>>> import numpy as np
>>> from numpy import linalg as LA
>>> np.set_printoptions(precision=1, suppress=True, linewidth=100, legacy="1.25")
>>> rd = lambda a: np.round(a, 1) + 0
>>> E = np.load("case17.npy")
>>> E
array([[2, 0, 0, 0],
       [0, 2, 0, 0],
       [0, 0, 0, 0],
       [0, 0, 0, 0]])
>>> E[:, 1] @ E[:, 3]
0
>>> rd(LA.pinv(E))
array([[0.5, 0. , 0. , 0. ],
       [0. , 0.5, 0. , 0. ],
       [0. , 0. , 0. , 0. ],
       [0. , 0. , 0. , 0. ]])
>>> E.T @ E
array([[4, 0, 0, 0],
       [0, 4, 0, 0],
       [0, 0, 0, 0],
       [0, 0, 0, 0]])
>>> np.prod(np.diag(E)), rd(LA.det(E))
(0, 0.0)
>>> E @ E
array([[4, 0, 0, 0],
       [0, 4, 0, 0],
       [0, 0, 0, 0],
       [0, 0, 0, 0]])
>>> [int(LA.matrix_rank(LA.matrix_power(E, p))) for p in range(1, 5)]
[2, 2, 2, 2]
>>> rd(np.sort(LA.eigvals(E)))
array([0., 0., 2., 2.])
>>> Uu, sv, VT = LA.svd(E)
>>> sv
array([2., 2., 0., 0.])
>>> A2 = Uu[:, :2] @ np.diag(sv[:2]) @ VT[:2]
>>> LA.matrix_rank(A2)
2
>>> rd(LA.norm(E - A2) / LA.norm(E))
0.0
>>> F = np.load("arr.npy")
>>> F
array([[ 0,  0, -1],
       [ 0, -2,  0],
       [ 2,  0,  0]])
>>> T = np.stack([F, -1 * F, F[::-1]])
>>> T.shape
(3, 3, 3)
>>> LA.matrix_rank(T)
array([3, 3, 3])
>>> rd(LA.det(T))
array([-4.,  4.,  4.])
